$ ipython --no-banner

In [1]: import numpy as np

In [2]: import numpy.linalg as la

In [3]: np.set_printoptions(precision=1, suppress=True, linewidth=200, floatmode="fixed")

In [4]: out = np.array([[2, 2, 0]])

In [5]: arr = out.T @ out

In [6]: arr
Out[6]: 
array([[4, 4, 0],
       [4, 4, 0],
       [0, 0, 0]])

In [7]: rng = np.random.default_rng(2317)

In [8]: z = rng.permutation(3)

In [9]: z
Out[9]: array([0, 2, 1])

In [10]: out = arr[z][:, z]

In [11]: np.sort(np.abs(la.eigvals(out)))
Out[11]: array([0.0, 0.0, 8.0])

In [12]: np.diag(out)
Out[12]: array([4, 0, 4])

In [13]: rk = la.matrix_rank(arr)

In [14]: rk
Out[14]: np.int64(1)

In [15]: ns = la.svd(arr)[2][rk:].T

In [16]: np.allclose(arr @ ns, 0)
Out[16]: True

In [17]: np.round(arr @ ns, 1) + 0
Out[17]: 
array([[0.0, 0.0],
       [0.0, 0.0],
       [0.0, 0.0]])

In [18]: ns.shape
Out[18]: (3, 2)

In [19]: ns @ ns.T
Out[19]: 
array([[ 0.5, -0.5,  0.0],
       [-0.5,  0.5,  0.0],
       [ 0.0,  0.0,  1.0]])

In [20]: data = np.load("x.npy")

In [21]: data.round(1) + 0
Out[21]: 
array([[ 8.0,  5.2, -2.9],
       [ 2.7, -9.6,  0.6],
       [-9.5,  2.3,  2.2],
       [-0.3, -9.9,  1.4],
       [-8.5, -4.5,  2.9],
       [ 8.9,  3.6, -2.9],
       [-9.3,  2.9,  2.1],
       [-5.8, -7.7,  2.6],
       [-9.6, -0.6,  2.6],
       [ 0.0, -9.9,  1.4],
       [-5.6,  8.3,  0.3],
       [ 4.7, -8.8,  0.0],
       [-5.8, -7.7,  2.6],
       [-9.4, -1.9,  2.8],
       [-9.6, -0.5,  2.6],
       [-9.0, -3.2,  2.8],
       [ 9.1,  2.9, -2.8]])

In [22]: U, s, Vh = la.svd(data)

In [23]: vecs = Vh[:(s > 1e-8).sum()]

In [24]: x0 = data[14] + -2 * data[11] + rng.integers(2) * np.eye(3)[1]

In [25]: x0
Out[25]: array([-19.0,  17.2,   2.7])

In [26]: np.allclose(vecs.T @ vecs @ x0, x0)
Out[26]: True

In [27]: np.diag(vecs.T @ vecs)
Out[27]: array([0.9, 1.0, 0.1])

In [28]: m1 = np.load("w.npy")

In [29]: m1
Out[29]: 
array([[ 1, -1],
       [ 1,  0],
       [ 1,  1],
       [ 1,  2]])

In [30]: out = np.array([[1, 0, 1], [0, 2, 3]])

In [31]: basis = np.kron(out, m1)

In [32]: basis.shape
Out[32]: (8, 6)

In [33]: np.round(la.norm(basis, 2), 1), round(float(la.norm(out, 2) * la.norm(m1, 2)), 1)
Out[33]: (np.float64(10.0), 10.0)

In [34]: t3 = np.stack([m1, 5 * m1, m1[::-1]])

In [35]: la.matrix_rank(t3)
Out[35]: array([2, 2, 2])

In [36]: vals, vecs = la.eigh(arr)

In [37]: x0 = np.array([2, 0, 2])

In [38]: (np.sign(vecs[:, -1].round(6)) == np.sign(vecs[0, -1].round(6))).astype(int)
Out[38]: array([1, 1, 0])

In [39]: np.abs(arr).sum(axis=1).max(), np.abs(vals).max()
Out[39]: (np.int64(8), np.float64(8.0))

In [40]: la.eigvalsh(arr[1:, 1:])
Out[40]: array([0.0, 4.0])
